% python3 -q
>>> import numpy as np
>>> np.set_printoptions(precision=2, suppress=True, linewidth=100, floatmode="fixed")
>>> W0 = np.load("block6.npy")
>>> W0
array([[-1.00,  3.00,  1.00, -3.00],
       [-3.00,  1.00,  2.00,  6.00],
       [-2.00,  0.00,  3.00, -5.00],
       [ 0.00,  0.00,  0.00,  0.00]])
>>> # looks like rank 3
>>> Uu, sig, Vh = np.linalg.svd(W0)
>>> sig
array([8.43, 5.47, 2.65, 0.00])
>>> np.argmax(sig[:-1] / (sig[1:] + 1e-6)) + 1
np.int64(3)
>>> B = Uu[:, :3] @ np.diag(sig[:3]) @ Vh[:3]
>>> np.round(np.abs(W0 - B).max(), 2)
np.float64(0.0)
>>> np.round(np.linalg.norm(W0 - B) / np.linalg.norm(W0), 2)
np.float64(0.0)
>>> round(np.linalg.norm(W0 - B, 2), 2), sig[3]
(np.float64(0.0), np.float64(0.0))
>>> np.linalg.matrix_rank(W0, rtol=0.05)
np.int64(3)
>>> np.linalg.matrix_rank(B)
np.int64(3)
>>> B.round(2) + 0
array([[-1.00,  3.00,  1.00, -3.00],
       [-3.00,  1.00,  2.00,  6.00],
       [-2.00,  0.00,  3.00, -5.00],
       [ 0.00,  0.00,  0.00,  0.00]])
>>> np.einsum("ii->", W0)
np.float64(3.0)
>>> np.round(np.linalg.det(W0.T), 2)
np.float64(0.0)
>>> np.round(np.linalg.eigvals(W0).sum().real, 2)
np.float64(3.0)
>>> np.poly(W0)
array([  1.00,  -3.00,  10.00, -14.00,   0.00])
>>> np.round(np.linalg.det(W0[::-1]), 2)
np.float64(0.0)
>>> np.kron(np.eye(2, dtype=int), W0)
array([[-1.00,  3.00,  1.00, -3.00, -0.00,  0.00,  0.00, -0.00],
       [-3.00,  1.00,  2.00,  6.00, -0.00,  0.00,  0.00,  0.00],
       [-2.00,  0.00,  3.00, -5.00, -0.00,  0.00,  0.00, -0.00],
       [ 0.00,  0.00,  0.00,  0.00,  0.00,  0.00,  0.00,  0.00],
       [-0.00,  0.00,  0.00, -0.00, -1.00,  3.00,  1.00, -3.00],
       [-0.00,  0.00,  0.00,  0.00, -3.00,  1.00,  2.00,  6.00],
       [-0.00,  0.00,  0.00, -0.00, -2.00,  0.00,  3.00, -5.00],
       [ 0.00,  0.00,  0.00,  0.00,  0.00,  0.00,  0.00,  0.00]])
